>>> import numpy as np
>>> np.set_printoptions(precision=1, suppress=True, linewidth=100)
>>> F = np.loadtxt("mat.csv", delimiter=",")
>>> F
array([[-1.6, -2.3,  0.9,  0.8,  1. , -0.7, -0.2,  0.8, -0.8,  0.5],
       [-0.6,  1.2,  0.7,  0.9, -0.1, -0.8, -0.5,  0.5, -0.2, -0.5],
       [ 0.4,  0.5,  0.3, -0.7,  0.6,  0.2,  0.9, -0.8,  0.6, -1.2],
       [ 0.9,  2. ,  1.3, -1.3, -0.9,  2. , -2.9, -0.5,  0.8,  0.3],
       [-0.1,  0.3, -0.2,  0.7,  0.2,  1. , -2.6, -0.7,  1.5, -0.5],
       [ 1.3,  0.8,  0.7,  0.8, -0.3,  0.5,  1.1, -2.8, -1. ,  0.8],
       [ 0.6,  0.1,  0.3,  0.7, -0.7, -0.4, -0.9, -0.8,  0.7, -0.4],
       [-0.8, -1.1,  0. , -0.9, -0.4, -0.4,  0.2,  1.2,  0.4,  0.8],
       [-0.6, -0.1,  1.2,  1.2,  0.6,  0.9, -1. ,  1.4,  0.4, -0.5],
       [ 0.3, -1. ,  0.4,  0.4,  0. ,  1.8, -0.6,  0.7, -0.1,  0.9],
       [-0.4, -0.4,  1.1, -0.6, -2. ,  1.3,  0.8, -0.5,  0.4,  0.8],
       [ 0.6, -2.2,  2.4, -0.3, -0.5, -0.4,  0.3, -0.1,  0.2,  0.3]])
>>> out = np.c_[F[:, :6] @ np.array([[-1, 3, -5, 0, 4, -1],
...     [3, 4, -3, 5, 4, 1],
...     [3, 1, -1, 3, 0, 1],
...     [-2, -3, 1, -4, 2, -5],
...     [1, 5, 3, 4, 0, 1],
...     [-2, 2, 0, -5, -5, -1]]), np.array([0, -1, -2, 3, 1, 2, 0, -3, 2, 3, -1, 1])]
>>> out
array([[ -1.8, -11.9,  17.8,  -4.5, -10.5,  -2.1,   0. ],
       [  6. ,  -1.1,  -0.7,   8.1,   8.2,  -1.3,  -1. ],
       [  3.6,   9. ,  -2.7,   7.6,   1.2,   4.3,  -2. ],
       [  6.7,  15.4, -15.8,   5.5,  -1. ,   6. ,   3. ],
       [ -2.8,   1.6,   1.1,  -6.1,  -2.8,  -4.1,   1. ],
       [  0.3,   4.9,  -9.7,  -0.8,   7.5,  -4.6,   2. ],
       [ -0.7,  -3.9,  -5. ,  -2.2,   6.2,  -4. ,   0. ],
       [ -0.3,  -6.9,   5.2,  -1.5,  -7.4,   4.2,  -3. ],
       [  0.3,   0.2,   5.1,  -3.8,  -4.9,  -4.6,   2. ],
       [ -6.5,  -0.3,   1.5, -14.4, -11. ,  -4.7,   3. ],
       [ -0.9,  -7.3,  -4.5, -10.8, -10.9,   0.8,  -1. ],
       [  0.9,  -7. ,  -0.6,  -2.6,  -5. ,   1. ,   1. ]])
>>> np.round(np.linalg.lstsq(F, out[:, 0])[0], 1) + 0
array([-1.,  3.,  3., -2.,  1., -2.,  0.,  0.,  0.,  0.])
>>> np.linalg.matrix_rank(np.c_[F, out])
np.int64(11)
>>> np.linalg.norm(np.linalg.qr(F)[0].T @ out, axis=0) ** 2 / ((out ** 2).sum(axis=0) + 1e-12)
array([1., 1., 1., 1., 1., 1., 1.])
>>> x = np.array([1, 0, 0, 1, 0, 0, 1])
>>> y = out @ x
>>> coef, lr = np.zeros(7), 1 / np.linalg.norm(out, 2) ** 2
>>> for i in range(40):
...     coef -= lr * out.T @ (out @ coef - y)
...     if i % 10 == 0: print(i, round(np.linalg.norm(out @ coef - y), 1))
... 
0 14.3
10 6.8
20 5.2
30 4.1
>>> print(coef.round(1) + 0)
[0.9 0.1 0.  0.8 0.1 0.  0.4]
>>> print(round(float(np.linalg.cond(out)), 1))
68.6
>>> F @ F
Traceback (most recent call last):
  File "<python-input-15>", line 1, in <module>
    F @ F
    ~~^~~
ValueError: matmul: Input operand 1 has a mismatch in its core dimension 0, with gufunc signature (n?,k),(k,m?)->(n?,m?) (size 12 is different from 10)
>>> gram = F.T @ F
>>> np.linalg.matrix_rank(gram)
np.int64(10)
>>> np.linalg.eigvalsh(gram)[::-1]
array([36.1, 25.1, 20.1, 10.8,  6.8,  5.3,  4.3,  3.3,  1.9,  0.2])
>>> round(float(np.trace(gram)), 1), round((F ** 2).sum(), 1)
(113.9, np.float64(113.9))
>>> x = np.array([-1, -1, -2, 1, 1, -1, -1, 0, 2, 2])
>>> y = F @ x
>>> np.round(np.linalg.lstsq(F, y)[0], 1) + 0
array([-1., -1., -2.,  1.,  1., -1., -1.,  0.,  2.,  2.])
>>> np.round(np.linalg.solve(F.T @ F, F.T @ y), 1) + 0
array([-1., -1., -2.,  1.,  1., -1., -1.,  0.,  2.,  2.])
>>> y.round(1) + 0
array([ 4.2, -1.3, -3.9, -4.6,  4.7, -5. ,  0.6,  3.2,  0. ,  0.7, -3.7, -2.9])
>>> print(np.round(np.linalg.pinv(F) @ F, 1) + 0)
[[1. 0. 0. 0. 0. 0. 0. 0. 0. 0.]
 [0. 1. 0. 0. 0. 0. 0. 0. 0. 0.]
 [0. 0. 1. 0. 0. 0. 0. 0. 0. 0.]
 [0. 0. 0. 1. 0. 0. 0. 0. 0. 0.]
 [0. 0. 0. 0. 1. 0. 0. 0. 0. 0.]
 [0. 0. 0. 0. 0. 1. 0. 0. 0. 0.]
 [0. 0. 0. 0. 0. 0. 1. 0. 0. 0.]
 [0. 0. 0. 0. 0. 0. 0. 1. 0. 0.]
 [0. 0. 0. 0. 0. 0. 0. 0. 1. 0.]
 [0. 0. 0. 0. 0. 0. 0. 0. 0. 1.]]
>>> rng = np.random.default_rng(757)
>>> y = y + 0.1 * rng.normal(size=12)
>>> y
array([ 4.2, -1.3, -3.9, -4.4,  4.6, -4.9,  0.6,  3.4,  0.1,  0.7, -3.9, -3. ])
>>> coef, *_ = np.linalg.lstsq(F, y)
>>> np.round(np.linalg.norm(y - F @ coef), 1)
np.float64(0.1)
>>> coef
array([-1. , -0.9, -1.9,  1. ,  1.2, -1.1, -1. ,  0.1,  2.2,  2.3])
